>>> import numpy as np
>>> np.set_printoptions(precision=1, suppress=True, linewidth=100)
>>> def rd(a):
...     return np.round(a, 1) + 0
... 
>>> data = np.array([[4, 0, 0], [0, 4, 0], [0, 0, 3]])
>>> rng = np.random.default_rng(2604)
>>> lab = rng.permutation(3)
>>> print(lab)
[2 1 0]
>>> other = data[lab][:, lab]
>>> print(rd(np.linalg.det(other)), rd(np.linalg.det(data[lab])))
48.0 -48.0
>>> print(rd(np.sort(np.abs(np.linalg.eigvals(other)))))
[3. 4. 4.]
>>> print(np.allclose(other, data))
False
>>> print(np.diag(other))
[3 4 4]
>>> print(np.trace(other))
11
>>> arr = np.array([[0.7, 1.7, 0.8, -0.2],
...     [0.9, -0.7, -0.3, -1.2],
...     [-0.4, -1.1, -1.8, -1.1],
...     [-0.3, -0.6, -0.1, 1.1]])
>>> arr[:, 3] *= 20
>>> print(arr)
[[  0.7   1.7   0.8  -4. ]
 [  0.9  -0.7  -0.3 -24. ]
 [ -0.4  -1.1  -1.8 -22. ]
 [ -0.3  -0.6  -0.1  22. ]]
>>> # column 3 is much longer than the rest
>>> x = np.array([-2, -2, 0, 0])
>>> y = arr @ x
>>> print(rd(y))
[-4.8 -0.4  3.   1.8]
>>> print(rd(np.linalg.solve(arr, y)))
[-2. -2.  0.  0.]
>>> print(rd(np.linalg.solve(arr, y + arr[:, 0])))
[-1. -2.  0.  0.]
>>> print(rd(np.linalg.solve(arr.T, arr[1])))
[0. 1. 0. 0.]
>>> f = np.array([2, 1, 1, -3])
>>> other = arr + np.outer(f, np.eye(4)[0])
>>> print(other)
[[  2.7   1.7   0.8  -4. ]
 [  1.9  -0.7  -0.3 -24. ]
 [  0.6  -1.1  -1.8 -22. ]
 [ -3.3  -0.6  -0.1  22. ]]
>>> print(rd(np.linalg.det(other) / np.linalg.det(arr)), rd(1 + np.linalg.solve(arr, f)[0]))
0.0 0.0
>>> print(np.linalg.matrix_rank(other - arr))
1
>>> print(np.linalg.cond(other) > 100)
True
>>> print(rd(np.linalg.norm(other, 2) / np.linalg.norm(other)))
1.0
>>> print([round(float(x), 1) for x in np.linalg.svd(other, compute_uv=False)[:3]])
[39.7, 4.0, 0.8]
>>> print(np.argsort(-np.linalg.norm(other, axis=0).round(6), kind="stable")[:3])
[3 0 1]
>>> print(np.linalg.matrix_rank(other, rtol=0.1))
2
>>> vals, evecs = np.linalg.eig(arr)
>>> print(rd(arr @ evecs[:, 0] - vals[0] * evecs[:, 0]))
[0. 0. 0. 0.]
>>> f, g = arr[3], arr[1]
>>> print(rd(f @ g))
-527.8
>>> pr = (f @ g) / (f @ f) * f
>>> print(np.linalg.matrix_rank(np.outer(f, g)))
1
>>> print(rd(np.linalg.norm(f + g) ** 2 + np.linalg.norm(f - g) ** 2))
2123.7
>>> print(rd(np.outer(f, g)))
[[  -0.3    0.2    0.1    7.2]
 [  -0.5    0.4    0.2   14.4]
 [  -0.1    0.1    0.     2.4]
 [  19.8  -15.4   -6.6 -528. ]]
>>> feats = np.load("x.npy")
>>> print(feats)
[[ -8.4  -5.7  -8.9]
 [-11.8  -7.2  -8.8]
 [ -9.3  -4.9  -9.6]
 [ -7.2  -6.3  -8.6]
 [-10.2  -6.4 -10.2]
 [-10.   -4.8  -9.3]
 [-10.6  -5.6  -9.8]
 [ -9.8  -6.8  -8.2]
 [ -7.   -6.9  -8.1]
 [ -9.7  -6.   -7.9]
 [ -8.1  -7.1  -8.9]
 [ -9.4  -5.4  -8.1]
 [ -9.9  -6.2  -8.5]
 [ -9.8  -6.8  -8.4]
 [ -9.6  -4.4  -5.4]
 [-10.7  -5.4  -9. ]]
>>> U, sv, Vt = np.linalg.svd(feats, full_matrices=False)
>>> print(np.abs(U[:, 0]).round(6).argmax())
1
>>> print(rd(U.T @ feats @ Vt.T))
[[56.7  0.   0. ]
 [ 0.   4.5  0. ]
 [ 0.   0.   3.2]]
>>> print(rd(np.cumsum(sv ** 2) / np.sum(sv ** 2)))
[1. 1. 1.]
>>> print((sv > 1e-8).sum())
3
>>> print(rd(sv / sv[0]))
[1.  0.1 0.1]
>>> x = np.array([0, 1, 2])
>>> y = feats @ x
>>> print(rd(np.linalg.pinv(feats) @ feats))
[[1. 0. 0.]
 [0. 1. 0.]
 [0. 0. 1.]]
>>> print(rd(np.linalg.lstsq(feats, y)[0]))
[0. 1. 2.]
>>> print(rd(np.linalg.solve(feats.T @ feats, feats.T @ y)))
[0. 1. 2.]
>>> try:
...     np.linalg.solve(feats, y)
... except np.linalg.LinAlgError as e:
...     print(e)
... 
Last 2 dimensions of the array must be square
>>> y = y + 0.1 * rng.normal(size=16)
>>> print(rd(y))
[-23.4 -24.8 -24.3 -23.6 -26.9 -23.4 -25.1 -23.3 -23.1 -21.8 -24.9 -21.5 -23.2 -23.7 -15.3 -23.5]
>>> beta, *_ = np.linalg.lstsq(feats, y)
>>> print(rd(beta))
[0. 1. 2.]
>>> print(beta.round())
[-0.  1.  2.]
>>> P = feats @ np.linalg.solve(feats.T @ feats, feats.T)
>>> print(rd(P @ feats[:, 0]))
[ -8.4 -11.8  -9.3  -7.2 -10.2 -10.  -10.6  -9.8  -7.   -9.7  -8.1  -9.4  -9.9  -9.8  -9.6 -10.7]
>>> print(rd(np.diag(P)))
[0.1 0.2 0.3 0.2 0.1 0.2 0.2 0.1 0.3 0.1 0.2 0.1 0.1 0.1 0.4 0.1]
>>> J = np.array([[1, 0, 1, -3], [3, 2, 2, -1], [-1, 0, 2, -1]])
>>> J[:, 3] = 2 * J[:, 0]
>>> print(J)
[[ 1  0  1  2]
 [ 3  2  2  6]
 [-1  0  2 -2]]
>>> other = J / np.linalg.norm(J, axis=1, keepdims=True)
>>> G = other @ other.T
>>> print((np.abs(G) > 0.9).astype(int))
[[1 1 0]
 [1 1 0]
 [0 0 1]]
>>> print(np.argwhere(np.triu(np.abs(G) > 0.95, 1)))
[[0 1]]
>>> print(rd(np.degrees(np.arccos(np.clip(G[2, 0], -1, 1)))))
114.1
>>> print(rd(G[2]))
[-0.4 -0.5  1. ]
>>> print(rd(np.linalg.norm(other, axis=1)))
[1. 1. 1.]
>>> print((G - 2 * np.eye(3)).round(6).argmax(axis=1))
[1 0 0]
>>> W = np.array([[6, 2], [9, 2], [9, 1], [0, 2]])
>>> beta = np.array([-2, 2])
>>> hid = np.maximum(J @ W + beta, 0)
>>> print(hid)
[[13  9]
 [52 26]
 [10  0]]
>>> print(rd((hid > 0).mean(axis=0)))
[1.  0.7]
>>> Z = np.array([[-6, -1], [-8, -3]])
>>> print(W @ Z)
[[-52 -12]
 [-70 -15]
 [-62 -12]
 [-16  -6]]
>>> print((hid @ Z).round(6).argmax(axis=1))
[1 1 1]
